>>> import numpy as np
>>> np.set_printoptions(precision=3, suppress=True, linewidth=200)
>>> X = np.load("arr.npy")
>>> X
array([[-1.,  1.,  0.],
       [ 0., -1.,  1.],
       [ 0.,  0., -1.]])
>>> proj = np.triu(np.array([[2, 5, 4], [2, 5, 5], [3, 4, 2]]), 1) + np.eye(3)
>>> A2 = proj @ X @ np.linalg.inv(proj)
>>> round(float(np.linalg.det(A2)), 3)
-1.0
>>> proj @ X - X @ proj
array([[0., 0., 0.],
       [0., 0., 0.],
       [0., 0., 0.]])
>>> np.linalg.matrix_rank(X - X[0, 0] * np.eye(3))
np.int64(2)
>>> np.sort(np.linalg.eigvals(X))
array([-1., -1., -1.])
>>> A2 = np.linalg.inv(X)
>>> (np.abs(A2) > 1e-9).astype(int)
array([[1, 1, 1],
       [0, 1, 1],
       [0, 0, 1]])
>>> np.linalg.inv(A2)
array([[-1.,  1., -0.],
       [-0., -1.,  1.],
       [-0., -0., -1.]])
>>> round(float(np.linalg.cond(X)), 3)
4.049
>>> np.round(np.linalg.slogdet(X)[0], 3)
np.float64(-1.0)
>>> vals, evecs = np.linalg.eig(X)
>>> np.prod(vals)
np.float64(-1.0)
>>> np.sort(np.linalg.eigvals(X @ X))
array([1., 1., 1.])
>>> vals
array([-1., -1., -1.])
>>> np.sort(np.linalg.eigvals(np.linalg.inv(X)))
array([-1., -1., -1.])
>>> f = np.array([4, 1, 5, 4]) + 0.5
>>> arr = np.outer(f, f) / (f @ f)
>>> arr
array([[0.277, 0.092, 0.339, 0.277],
       [0.092, 0.031, 0.113, 0.092],
       [0.339, 0.113, 0.414, 0.339],
       [0.277, 0.092, 0.339, 0.277]])
>>> [round(float(x), 3) for x in np.linalg.svd(arr, compute_uv=False)[:3]]
[1.0, 0.0, 0.0]
>>> np.linalg.matrix_rank(arr, rtol=0.1)
np.int64(1)
>>> vals, evecs = np.linalg.eigh(arr)
>>> (vals > 1e-8).sum(), (vals < -1e-8).sum()
(np.int64(1), np.int64(0))
>>> np.round(evecs.T @ arr @ evecs, 3) + 0
array([[0., 0., 0., 0.],
       [0., 0., 0., 0.],
       [0., 0., 0., 0.],
       [0., 0., 0., 1.]])
>>> np.round(evecs.T @ evecs, 3) + 0
array([[1., 0., 0., 0.],
       [0., 1., 0., 0.],
       [0., 0., 1., 0.],
       [0., 0., 0., 1.]])
>>> np.unravel_index(np.abs(arr).argmax(), arr.shape)
(np.int64(2), np.int64(2))
>>> arr.shape
(4, 4)
>>> arr - arr[0]
array([[ 0.   ,  0.   ,  0.   ,  0.   ],
       [-0.185, -0.062, -0.226, -0.185],
       [ 0.062,  0.021,  0.075,  0.062],
       [ 0.   ,  0.   ,  0.   ,  0.   ]])
>>> np.count_nonzero(arr)
np.int64(16)
>>> arr.mean(axis=0)
array([0.247, 0.082, 0.301, 0.247])
>>> round(float(np.linalg.norm(arr)), 3)
1.0
>>> np.diff(arr, axis=0)
array([[-0.185, -0.062, -0.226, -0.185],
       [ 0.247,  0.082,  0.301,  0.247],
       [-0.062, -0.021, -0.075, -0.062]])
>>> arr.sum(axis=1)
array([0.986, 0.329, 1.205, 0.986])
>>> E = np.loadtxt("layer7.csv", delimiter=",")
>>> E
array([[ 0.079, -3.961, -1.06 ],
       [-0.023, -2.001, -0.082],
       [ 0.165,  2.294,  0.226],
       [-0.197, -0.761,  0.989],
       [-0.144, -9.816, -0.393],
       [ 0.02 ,  6.031,  1.576],
       [ 0.062,  5.575,  1.253],
       [ 0.059, -7.139,  0.499],
       [-0.413,  0.373,  1.085],
       [ 0.101, -4.42 ,  1.704],
       [ 0.241, -1.115,  0.578],
       [-0.259, -3.924, -0.723]])
>>> cov = np.cov(E, rowvar=False)
>>> round(float(np.corrcoef(E[:, 0], E[:, 1])[0, 1]), 3)
0.139
>>> np.polyfit(E[:, 0], E[:, 1], 1)
array([ 3.46 , -1.483])
>>> np.argwhere(np.triu(np.abs(np.corrcoef(E.T)) > 0.8, 1))
array([], shape=(0, 2), dtype=int64)
>>> np.corrcoef(E.T)
array([[1.   , 0.139, 0.081],
       [0.139, 1.   , 0.531],
       [0.081, 0.531, 1.   ]])
>>> cov
array([[ 0.036,  0.126,  0.014],
       [ 0.126, 22.452,  2.26 ],
       [ 0.014,  2.26 ,  0.808]])
>>> rng = np.random.default_rng(68)
>>> idx = rng.permutation(3)
>>> idx
array([1, 0, 2])
>>> A2 = cov[idx][:, idx]
>>> A2
array([[22.452,  0.126,  2.26 ],
       [ 0.126,  0.036,  0.014],
       [ 2.26 ,  0.014,  0.808]])
>>> np.allclose(A2, cov)
False
>>> np.sort(np.abs(np.linalg.eigvals(A2)))
array([ 0.036,  0.575, 22.686])
>>> np.diag(A2)
array([22.452,  0.036,  0.808])
>>> vals, evecs = np.linalg.eigh(arr)
>>> x = np.array([3, 1, 7, 3])
>>> evecs * np.abs(vals) @ evecs.T
array([[0.277, 0.092, 0.339, 0.277],
       [0.092, 0.031, 0.113, 0.092],
       [0.339, 0.113, 0.414, 0.339],
       [0.277, 0.092, 0.339, 0.277]])
>>> round(float(x @ arr @ x), 3)
61.493
>>> round(float(x @ arr @ x / (x @ x)), 3), round(float(vals[0]), 3), vals[-1]
(0.904, -0.0, np.float64(1.0))
>>> (np.sign(evecs[:, -1].round(6)) == np.sign(evecs[0, -1].round(6))).astype(int)
array([1, 1, 1, 1])
>>> cen = E - E.mean(axis=0)
>>> evecs = np.linalg.svd(cen)[2][:2]
>>> A2 = cen - cen @ evecs.T @ evecs
>>> np.linalg.norm(A2, axis=1).round(6).argmax()
np.int64(8)
>>> np.round(np.cov(cen @ evecs.T, rowvar=False), 3) + 0
array([[22.686,  0.   ],
       [ 0.   ,  0.575]])
>>> np.round(np.diag(evecs.T @ evecs), 3) + 0
array([0., 1., 1.])
>>> np.round(A2.std(axis=0), 3) + 0
array([0.181, 0.001, 0.   ])
>>> round(float(np.linalg.norm(A2) / np.linalg.norm(cen)), 3)
0.039
>>> F = np.load("dump.npy")
>>> F
array([[-13.533, -17.33 ,  11.714],
       [ -8.368,  -9.92 ,   8.227],
       [ -4.018,  -3.729,   4.464],
       [ -2.684,  -1.892,   2.942],
       [ -2.433,  -1.558,   2.613],
       [ -1.489,  -0.403,   1.167],
       [ -1.439,  -0.35 ,   1.075],
       [ -0.76 ,  -0.014,  -0.152],
       [ -0.624,  -0.047,  -0.239],
       [ -0.156,  -0.044,  -0.099],
       [  1.114,   0.608,   0.798],
       [  1.831,   1.137,   1.302],
       [  2.927,   2.045,   2.034],
       [  3.122,   2.215,   2.159],
       [  6.41 ,   5.322,   4.112],
       [  8.815,   7.764,   5.398],
       [ 20.838,  20.851,  10.874],
       [ 22.432,  22.649,  11.523],
       [ 34.288,  36.263,  16.004],
       [ 35.903,  38.142,  16.576]])
>>> cen = (F - F.mean(axis=0)) / F.std(axis=0)
>>> np.argwhere(np.abs(cen) > 2)
array([[18,  0],
       [18,  1],
       [18,  2],
       [19,  0],
       [19,  1],
       [19,  2]])
>>> cen.std(axis=0)
array([1., 1., 1.])
>>> c = np.linalg.lstsq(np.delete(cen, 0, axis=1), cen[:, 0])[0]
>>> c
array([0.957, 0.06 ])
>>> np.abs(c).argmax()
np.int64(0)
>>> round(1 - np.var(cen[:, 0] - np.delete(cen, 0, axis=1) @ c), 3)
np.float64(0.995)
